% ipython --no-banner

In [1]: import numpy as np

In [2]: np.set_printoptions(precision=3, suppress=True, linewidth=200, legacy="1.25")

In [3]: F = np.loadtxt("arr.csv", delimiter=",")

In [4]: F
Out[4]: 
array([[ 0.966,  0.   ,  0.   ,  0.259],
       [ 0.   ,  1.   ,  0.   ,  0.   ],
       [ 0.   ,  0.   ,  1.   ,  0.   ],
       [-0.259,  0.   ,  0.   ,  0.966]])

In [5]: (np.linalg.matrix_power((F != 0) + (F.T != 0) + np.eye(4), 4) > 0).astype(int)
Out[5]: 
array([[1, 0, 0, 1],
       [0, 1, 0, 0],
       [0, 0, 1, 0],
       [1, 0, 0, 1]])

In [6]: np.sort(np.linalg.eigvals(F).real)
Out[6]: array([0.966, 0.966, 1.   , 1.   ])

In [7]: round(np.linalg.det(F), 3)
Out[7]: 1.0

In [8]: round(np.linalg.eigvals(F).sum().real, 3)
Out[8]: 3.932

In [9]: round(np.linalg.det(F[::-1]), 3)
Out[9]: 1.0

In [10]: np.round(np.linalg.det(2 * F), 3), np.round(np.linalg.det(F), 3)
Out[10]: (16.0, 1.0)

In [11]: round(float(np.linalg.det(F.T)), 3)
Out[11]: 1.0

In [12]: np.kron(np.eye(2, dtype=int), F)
Out[12]: 
array([[ 0.966,  0.   ,  0.   ,  0.259,  0.   ,  0.   ,  0.   ,  0.   ],
       [ 0.   ,  1.   ,  0.   ,  0.   ,  0.   ,  0.   ,  0.   ,  0.   ],
       [ 0.   ,  0.   ,  1.   ,  0.   ,  0.   ,  0.   ,  0.   ,  0.   ],
       [-0.259,  0.   ,  0.   ,  0.966, -0.   ,  0.   ,  0.   ,  0.   ],
       [ 0.   ,  0.   ,  0.   ,  0.   ,  0.966,  0.   ,  0.   ,  0.259],
       [ 0.   ,  0.   ,  0.   ,  0.   ,  0.   ,  1.   ,  0.   ,  0.   ],
       [ 0.   ,  0.   ,  0.   ,  0.   ,  0.   ,  0.   ,  1.   ,  0.   ],
       [-0.   ,  0.   ,  0.   ,  0.   , -0.259,  0.   ,  0.   ,  0.966]])

In [13]: rng = np.random.default_rng(647)

In [14]: labels = rng.permutation(4)

In [15]: labels
Out[15]: array([0, 3, 1, 2])

In [16]: B = F[labels][:, labels]

In [17]: round(np.trace(B), 3)
Out[17]: 3.932

In [18]: B
Out[18]: 
array([[ 0.966,  0.259,  0.   ,  0.   ],
       [-0.259,  0.966,  0.   ,  0.   ],
       [ 0.   ,  0.   ,  1.   ,  0.   ],
       [ 0.   ,  0.   ,  0.   ,  1.   ]])

In [19]: u = np.array([-3, 2, -2, 3])

In [20]: B = F + np.outer(u, np.eye(4)[2])

In [21]: np.linalg.matrix_rank(B - F)
Out[21]: 1

In [22]: round(float(np.linalg.det(B) / np.linalg.det(F)), 3), round(float(1 + np.linalg.solve(F, u)[2]), 3)
Out[22]: (-1.0, -1.0)

In [23]: np.linalg.matrix_rank(np.linalg.inv(B) - np.linalg.inv(F), tol=1e-8)
Out[23]: 1

In [24]: u = np.array([-3, 3])

In [25]: np.convolve(F[2], u)
Out[25]: array([ 0.,  0., -3.,  3.,  0.])

In [26]: np.polyval(u, F[2])
Out[26]: array([3., 3., 0., 3.])

In [27]: np.correlate(F[2], F[0], "full")
Out[27]: array([0.   , 0.   , 0.259, 0.   , 0.   , 0.966, 0.   ])

In [28]: np.array([np.convolve(row, u, "same") for row in F])
Out[28]: 
array([[-2.898,  2.898,  0.   , -0.776],
       [ 0.   , -3.   ,  3.   ,  0.   ],
       [ 0.   ,  0.   , -3.   ,  3.   ],
       [ 0.776, -0.776,  0.   , -2.898]])

In [29]: X = np.array([[9, 0, 0, 0, 0, 0, 0],
    ...:     [9, 5, 0, 0, 0, 0, 0],
    ...:     [8, 4, 6, 0, 0, 0, 0],
    ...:     [1, 3, 8, 0, 0, 0, 0],
    ...:     [3, 0, 5, 2, 8, 0, 0],
    ...:     [7, 5, 1, 8, 8, 1, 0],
    ...:     [5, 7, 4, 6, 3, 1, 3]])

In [30]: left, sv, VT = np.linalg.svd(X)

In [31]: evecs = VT[:(sv > 1e-8).sum()]

In [32]: x0 = X[5] + -1 * X[3] + rng.integers(2) * np.eye(7)[3]

In [33]: x0
Out[33]: array([ 6.,  2., -7.,  8.,  8.,  1.,  0.])

In [34]: np.allclose(evecs.T @ evecs @ x0, x0)
Out[34]: True

In [35]: np.linalg.matrix_rank(np.vstack([X, x0]))
Out[35]: 6

In [36]: round(float(np.linalg.norm(x0 - evecs.T @ evecs @ x0)), 3)
Out[36]: 0.0
